$ python3 -q
>>> import numpy as np
>>> from numpy import linalg as LA
>>> np.set_printoptions(precision=3, suppress=True, linewidth=140, floatmode="fixed")
>>> f = np.array([-2, -3, 3, -2])
>>> E = f[np.abs(np.subtract.outer(np.arange(4), np.arange(4)))]
>>> E
array([[-2, -3,  3, -2],
       [-3, -2, -3,  3],
       [ 3, -3, -2, -3],
       [-2,  3, -3, -2]])
>>> A2 = E / np.sqrt((E ** 2).mean(axis=1, keepdims=True))
>>> E - E.mean(axis=1, keepdims=True)
array([[-1.000, -2.000,  4.000, -1.000],
       [-1.750, -0.750, -1.750,  4.250],
       [ 4.250, -1.750, -0.750, -1.750],
       [-1.000,  4.000, -2.000, -1.000]])
>>> LA.norm(A2, axis=1)
array([2.000, 2.000, 2.000, 2.000])
>>> w, V = LA.eigh(E)
>>> vec = np.array([1, 0, 2, 0])
>>> V * np.maximum(w, 0) @ V.T
array([[ 1.495, -1.625,  1.625, -1.495],
       [-1.625,  1.766, -1.766,  1.625],
       [ 1.625, -1.766,  1.766, -1.625],
       [-1.495,  1.625, -1.625,  1.495]])
>>> vec @ E @ vec / (vec @ vec), round(w[0], 3), round(w[-1], 3)
(np.float64(0.4), np.float64(-5.521), np.float64(6.521))
>>> np.abs(E).sum(axis=1).max(), np.round(np.abs(w).max(), 3)
(np.int64(11), np.float64(6.521))
>>> V * np.abs(w) @ V.T
array([[ 4.990, -0.249,  0.249, -0.990],
       [-0.249,  5.531, -0.531,  0.249],
       [ 0.249, -0.531,  5.531, -0.249],
       [-0.990,  0.249, -0.249,  4.990]])
>>> (np.sign(V[:, -1].round(6)) == np.sign(V[0, -1].round(6))).astype(int)
array([1, 0, 1, 0])
>>> vec @ E @ vec
np.int64(2)
>>> np.einsum("ij,ji->", E, E)
np.int64(114)
>>> np.kron(np.eye(2, dtype=int), E)
array([[-2, -3,  3, -2,  0,  0,  0,  0],
       [-3, -2, -3,  3,  0,  0,  0,  0],
       [ 3, -3, -2, -3,  0,  0,  0,  0],
       [-2,  3, -3, -2,  0,  0,  0,  0],
       [ 0,  0,  0,  0, -2, -3,  3, -2],
       [ 0,  0,  0,  0, -3, -2, -3,  3],
       [ 0,  0,  0,  0,  3, -3, -2, -3],
       [ 0,  0,  0,  0, -2,  3, -3, -2]])
>>> np.round(LA.det(E.T), 3)
np.float64(-720.0)
>>> round(LA.det(2 * E), 3), round(LA.det(E), 3)
(np.float64(-11520.0), np.float64(-720.0))
>>> M = np.array([[10, 4, -2, 1, 1, 6],
...     [4, 4, 2, -4, 0, 4],
...     [-2, 2, 13, -8, -6, -2],
...     [1, -4, -8, 9, 3, -2],
...     [1, 0, -6, 3, 9, -2],
...     [6, 4, -2, -2, -2, 8]])
>>> A2 = M[0, 0] * M[1:] - np.outer(M[1:, 0], M[0])
>>> A2
array([[  0,  24,  28, -44,  -4,  16],
       [  0,  28, 126, -78, -58,  -8],
       [  0, -44, -78,  89,  29, -26],
       [  0,  -4, -58,  29,  89, -26],
       [  0,  16,  -8, -26, -26,  44]])
>>> M[:, 0] / M[0, 0]
array([ 1.000,  0.400, -0.200,  0.100,  0.100,  0.600])
>>> w, V = LA.eigh(M)
>>> np.round(V @ np.diag(w) @ V.T, 3) + 0
array([[10.000,  4.000, -2.000,  1.000,  1.000,  6.000],
       [ 4.000,  4.000,  2.000, -4.000,  0.000,  4.000],
       [-2.000,  2.000, 13.000, -8.000, -6.000, -2.000],
       [ 1.000, -4.000, -8.000,  9.000,  3.000, -2.000],
       [ 1.000,  0.000, -6.000,  3.000,  9.000, -2.000],
       [ 6.000,  4.000, -2.000, -2.000, -2.000,  8.000]])
>>> np.abs(V[:, -1])
array([0.112, 0.167, 0.703, 0.537, 0.418, 0.033])
>>> np.abs(V[:, -1]).round(6).argmax()
np.int64(2)
>>> np.round(LA.svd(M, compute_uv=False), 3) + 0
array([23.378, 17.964,  7.205,  4.452,  0.000,  0.000])
>>> np.round(V.T @ M @ V, 3) + 0
array([[ 0.000,  0.000,  0.000,  0.000,  0.000,  0.000],
       [ 0.000,  0.000,  0.000,  0.000,  0.000,  0.000],
       [ 0.000,  0.000,  4.452,  0.000,  0.000,  0.000],
       [ 0.000,  0.000,  0.000,  7.205,  0.000,  0.000],
       [ 0.000,  0.000,  0.000,  0.000, 17.964,  0.000],
       [ 0.000,  0.000,  0.000,  0.000,  0.000, 23.378]])
>>> np.round(V.T @ V, 3) + 0
array([[1.000, 0.000, 0.000, 0.000, 0.000, 0.000],
       [0.000, 1.000, 0.000, 0.000, 0.000, 0.000],
       [0.000, 0.000, 1.000, 0.000, 0.000, 0.000],
       [0.000, 0.000, 0.000, 1.000, 0.000, 0.000],
       [0.000, 0.000, 0.000, 0.000, 1.000, 0.000],
       [0.000, 0.000, 0.000, 0.000, 0.000, 1.000]])
>>> left, sv, Vt = LA.svd(M)
>>> V = Vt[:(sv > 1e-8).sum()]
>>> rng = np.random.default_rng(48)
>>> vec = M[3] + 4 * M[4] + rng.integers(2) * np.eye(6)[2]
>>> vec
array([  5.000,  -4.000, -32.000,  21.000,  39.000, -10.000])
>>> np.diag(V.T @ V)
array([0.843, 0.273, 0.758, 0.647, 0.856, 0.622])
>>> np.round(LA.norm(vec - V.T @ V @ vec), 3)
np.float64(0.0)
>>> left, sv, Vt = LA.svd(M)
>>> np.argmax(sv[:-1] / (sv[1:] + 1e-6)) + 1
np.int64(4)
>>> A2 = left[:, :4] @ np.diag(sv[:4]) @ Vt[:4]
>>> round(float(LA.norm(M - A2, 2)), 3), round(float(sv[4]), 3)
(0.0, 0.0)
>>> A2.round(3) + 0
array([[10.000,  4.000, -2.000,  1.000,  1.000,  6.000],
       [ 4.000,  4.000,  2.000, -4.000,  0.000,  4.000],
       [-2.000,  2.000, 13.000, -8.000, -6.000, -2.000],
       [ 1.000, -4.000, -8.000,  9.000,  3.000, -2.000],
       [ 1.000,  0.000, -6.000,  3.000,  9.000, -2.000],
       [ 6.000,  4.000, -2.000, -2.000, -2.000,  8.000]])
>>> round(float(np.abs(M - A2).max()), 3)
0.0
>>> feats = np.loadtxt("sample3.csv", delimiter=",")
>>> feats
array([[-0.425, -0.499, -0.165, -0.432, -0.131, -0.099],
       [ 1.704,  2.037,  0.676,  1.722,  0.668,  0.365],
       [-3.230, -3.861, -1.283, -3.232, -1.280, -0.666],
       [ 7.714,  9.255,  3.133,  7.732,  3.097,  1.543],
       [-1.393, -1.645, -0.575, -1.362, -0.538, -0.249],
       [ 8.950, 10.768,  3.563,  8.959,  3.600,  1.787],
       [-5.701, -6.845, -2.276, -5.755, -2.269, -1.153],
       [ 6.077,  7.298,  2.451,  6.056,  2.447,  1.207],
       [ 6.729,  8.053,  2.686,  6.701,  2.679,  1.322],
       [-0.055,  0.021, -0.020, -0.044,  0.014, -0.006],
       [ 2.684,  3.169,  1.064,  2.683,  1.060,  0.494]])
>>> A2 = feats / np.sqrt((feats ** 2).mean(axis=1, keepdims=True))
>>> LA.matrix_rank(feats - feats.mean(axis=1, keepdims=True))
np.int64(5)
>>> LA.norm(A2, axis=1)
array([2.449, 2.449, 2.449, 2.449, 2.449, 2.449, 2.449, 2.449, 2.449, 2.449, 2.449])
